$ ipython --no-banner

In [1]: import numpy as np

In [2]: import numpy.linalg as la

In [3]: np.set_printoptions(suppress=True, linewidth=200)

In [4]: W0 = np.loadtxt("w.csv", delimiter=",")

In [5]: W0
Out[5]: 
array([[ 4.,  4.,  4.,  4.,  4.,  4.,  4.,  4.,  4.,  4.],
       [ 4.,  8.,  8.,  8.,  8.,  8.,  8.,  8.,  8.,  8.],
       [ 4.,  8., 12., 12., 12., 12., 12., 12., 12., 12.],
       [ 4.,  8., 12., 16., 16., 16., 16., 16., 16., 16.],
       [ 4.,  8., 12., 16., 20., 20., 20., 20., 20., 20.],
       [ 4.,  8., 12., 16., 20., 24., 24., 24., 24., 24.],
       [ 4.,  8., 12., 16., 20., 24., 28., 28., 28., 28.],
       [ 4.,  8., 12., 16., 20., 24., 28., 32., 32., 32.],
       [ 4.,  8., 12., 16., 20., 24., 28., 32., 36., 36.],
       [ 4.,  8., 12., 16., 20., 24., 28., 32., 36., 40.]])

In [6]: np.round(la.norm(W0, 2), 1)
Out[6]: np.float64(179.1)

In [7]: round(la.norm(W0[5] - W0[0]), 1)
Out[7]: np.float64(49.8)

In [8]: la.norm(W0, axis=1).argmax()
Out[8]: np.int64(9)

In [9]: W0[5] @ W0[0]
Out[9]: np.float64(720.0)

In [10]: np.round(la.norm(W0, axis=0), 1)
Out[10]: array([12.6, 24.3, 35.1, 44.9, 53.7, 61.3, 67.8, 72.9, 76.5, 78.5])

In [11]: u = np.array([1, 0])

In [12]: np.cross(W0[7, :3], W0[9, :3])
Out[12]: array([0., 0., 0.])

In [13]: np.convolve(W0[7], u)
Out[13]: array([ 4.,  8., 12., 16., 20., 24., 28., 32., 32., 32.,  0.])

In [14]: np.correlate(W0[7], W0[9], "full")
Out[14]: array([ 160.,  464.,  896., 1440., 2080., 2800., 3584., 4416., 5120., 5696., 4864., 4048., 3264., 2528., 1856., 1264.,  768.,  384.,  128.])

In [15]: np.polyval(u, W0[7])
Out[15]: array([ 4.,  8., 12., 16., 20., 24., 28., 32., 32., 32.])

In [16]: out = np.array([[-2, 2], [1, 4]])

In [17]: feats = np.kron(np.eye(2, dtype=int), out)

In [18]: feats
Out[18]: 
array([[-2,  2,  0,  0],
       [ 1,  4,  0,  0],
       [ 0,  0, -2,  2],
       [ 0,  0,  1,  4]])

In [19]: # splits into 2 blocks

In [20]: def softmax(z):
    ...:     e = np.exp(z - z.max(axis=-1, keepdims=True))
    ...:     return e / e.sum(axis=-1, keepdims=True)
    ...: 

In [21]: np.round(softmax(feats[3] + 3), 1) + 0
Out[21]: array([0. , 0. , 0. , 0.9])

In [22]: np.round(softmax(feats[3]), 1) + 0
Out[22]: array([0. , 0. , 0. , 0.9])

In [23]: scores = feats @ feats.T / np.sqrt(4)

In [24]: np.round(softmax(scores), 1) + 0
Out[24]: 
array([[0.7, 0.3, 0. , 0. ],
       [0. , 1. , 0. , 0. ],
       [0. , 0. , 0.7, 0.3],
       [0. , 0. , 0. , 1. ]])

In [25]: softmax(scores).round(6).argmax(axis=1)
Out[25]: array([0, 1, 2, 3])

In [26]: np.round(softmax(scores)[3] @ feats, 1) + 0
Out[26]: array([0., 0., 1., 4.])

In [27]: w, evecs = la.eig(feats)

In [28]: np.prod(w)
Out[28]: np.float64(100.0)

In [29]: np.round(np.sort(la.eigvals(feats @ feats)), 1)
Out[29]: array([ 5.4,  5.4, 18.6, 18.6])

In [30]: x = np.array([5, 2, 1, 2])

In [31]: la.norm(feats @ x) <= la.norm(feats, 2) * la.norm(x) + 1e-9
Out[31]: np.True_

In [32]: feats * x
Out[32]: 
array([[-10,   4,   0,   0],
       [  5,   8,   0,   0],
       [  0,   0,  -2,   4],
       [  0,   0,   1,   8]])

In [33]: feats @ x
Out[33]: array([-6, 13,  2,  9])
